In [1]: import numpy as np

In [2]: np.set_printoptions(precision=2, suppress=True, linewidth=200)

In [3]: rnd = lambda a: np.round(a, 2) + 0

In [4]: A = np.load("case12.npy")

In [5]: A
Out[5]: 
array([[ 5,  0, -3,  1,  2,  3],
       [ 0, -3, -2, -3, -1,  5],
       [ 0,  0, -5, -2, -4,  0],
       [ 0,  0,  0,  1,  3, -3],
       [ 0,  0,  0,  0,  2, -4],
       [ 0,  0,  0,  0,  0, -2]])

In [6]: # triangular, det is the product of the diagonal

In [7]: rng = np.random.default_rng(12090)

In [8]: z = rng.permutation(6)

In [9]: z
Out[9]: array([2, 1, 4, 0, 5, 3])

In [10]: B = A[z][:, z]

In [11]: np.trace(B)
Out[11]: np.int64(-2)

In [12]: rnd(np.sort(np.abs(np.linalg.eigvals(B))))
Out[12]: array([1., 2., 2., 3., 5., 5.])

In [13]: def softmax(z):
    ...:     e = np.exp(z - z.max(axis=-1, keepdims=True))
    ...:     return e / e.sum(axis=-1, keepdims=True)
    ...: 

In [14]: rnd(softmax(A[3] + -1))
Out[14]: array([0.04, 0.04, 0.04, 0.11, 0.78, 0.  ])

In [15]: rnd(softmax(10 * A[3]))
Out[15]: array([0., 0., 0., 0., 1., 0.])

In [16]: att = A @ A.T / np.sqrt(6)

In [17]: softmax(att).round(6).argmax(axis=1)
Out[17]: array([0, 1, 2, 3, 4, 4])

In [18]: rnd(softmax(att)[3] @ A)
Out[18]: array([ 0.  ,  0.  ,  0.  ,  0.6 ,  2.59, -3.39])

In [19]: rnd(softmax(att + np.triu(np.full(att.shape, -np.inf), 1)))
Out[19]: 
array([[1.  , 0.  , 0.  , 0.  , 0.  , 0.  ],
       [0.  , 1.  , 0.  , 0.  , 0.  , 0.  ],
       [0.  , 0.  , 1.  , 0.  , 0.  , 0.  ],
       [0.  , 0.  , 0.  , 1.  , 0.  , 0.  ],
       [0.  , 0.  , 0.  , 0.31, 0.69, 0.  ],
       [0.  , 0.  , 0.02, 0.26, 0.6 , 0.12]])

In [20]: [int(np.linalg.matrix_rank(np.linalg.matrix_power(A, p))) for p in range(1, 7)]
Out[20]: [6, 6, 6, 6, 6, 6]

In [21]: B = A[0, 0] * A[1:] - np.outer(A[1:, 0], A[0])

In [22]: B
Out[22]: 
array([[  0, -15, -10, -15,  -5,  25],
       [  0,   0, -25, -10, -20,   0],
       [  0,   0,   0,   5,  15, -15],
       [  0,   0,   0,   0,  10, -20],
       [  0,   0,   0,   0,   0, -10]])

In [23]: A[:, 0] / A[0, 0]
Out[23]: array([1., 0., 0., 0., 0., 0.])

In [24]: feats = np.loadtxt("x.csv", delimiter=",")

In [25]: feats
Out[25]: 
array([[-2.,  1.,  0.,  0.,  0.,  0.,  0.,  0.,  0.,  0.,  0.,  0.],
       [ 0., -2.,  1.,  0.,  0.,  0.,  0.,  0.,  0.,  0.,  0.,  0.],
       [ 0.,  0., -2.,  1.,  0.,  0.,  0.,  0.,  0.,  0.,  0.,  0.],
       [ 0.,  0.,  0., -2.,  1.,  0.,  0.,  0.,  0.,  0.,  0.,  0.],
       [ 0.,  0.,  0.,  0., -2.,  1.,  0.,  0.,  0.,  0.,  0.,  0.],
       [ 0.,  0.,  0.,  0.,  0., -2.,  1.,  0.,  0.,  0.,  0.,  0.],
       [ 0.,  0.,  0.,  0.,  0.,  0., -2.,  1.,  0.,  0.,  0.,  0.],
       [ 0.,  0.,  0.,  0.,  0.,  0.,  0., -2.,  1.,  0.,  0.,  0.],
       [ 0.,  0.,  0.,  0.,  0.,  0.,  0.,  0., -2.,  1.,  0.,  0.],
       [ 0.,  0.,  0.,  0.,  0.,  0.,  0.,  0.,  0., -2.,  1.,  0.],
       [ 0.,  0.,  0.,  0.,  0.,  0.,  0.,  0.,  0.,  0., -2.,  1.],
       [ 0.,  0.,  0.,  0.,  0.,  0.,  0.,  0.,  0.,  0.,  0., -2.]])

In [26]: x = np.array([-7, -3, -2, 5, 6, 4, -1, -2, -2, 0, 1, 3])

In [27]: rhs = feats @ x

In [28]: coef, lr = np.zeros(12), 1 / np.linalg.norm(feats, 2) ** 2

In [29]: for i in range(25):
    ...:     coef -= lr * feats.T @ (feats @ coef - rhs)
    ...:     if i % 5 == 0: print(i, round(np.linalg.norm(feats @ coef - rhs), 2))
    ...: 
0 13.69
5 2.98
10 0.82
15 0.29
20 0.13

In [30]: rnd(np.linalg.cond(feats))
Out[30]: np.float64(2.84)

In [31]: rnd(coef)
Out[31]: array([-7.  , -3.01, -2.01,  4.98,  5.97,  3.97, -1.03, -2.03, -2.02, -0.01,  0.99,  3.  ])

In [32]: rnd(np.linalg.norm(feats[2], 1)), rnd(np.linalg.norm(feats[2], np.inf))
Out[32]: (np.float64(3.0), np.float64(2.0))

In [33]: rnd(np.linalg.norm(feats, axis=0))
Out[33]: array([2.  , 2.24, 2.24, 2.24, 2.24, 2.24, 2.24, 2.24, 2.24, 2.24, 2.24, 2.24])

In [34]: np.linalg.norm(feats, axis=1).argmax()
Out[34]: np.int64(0)

In [35]: feats[2] @ feats[0]
Out[35]: np.float64(0.0)
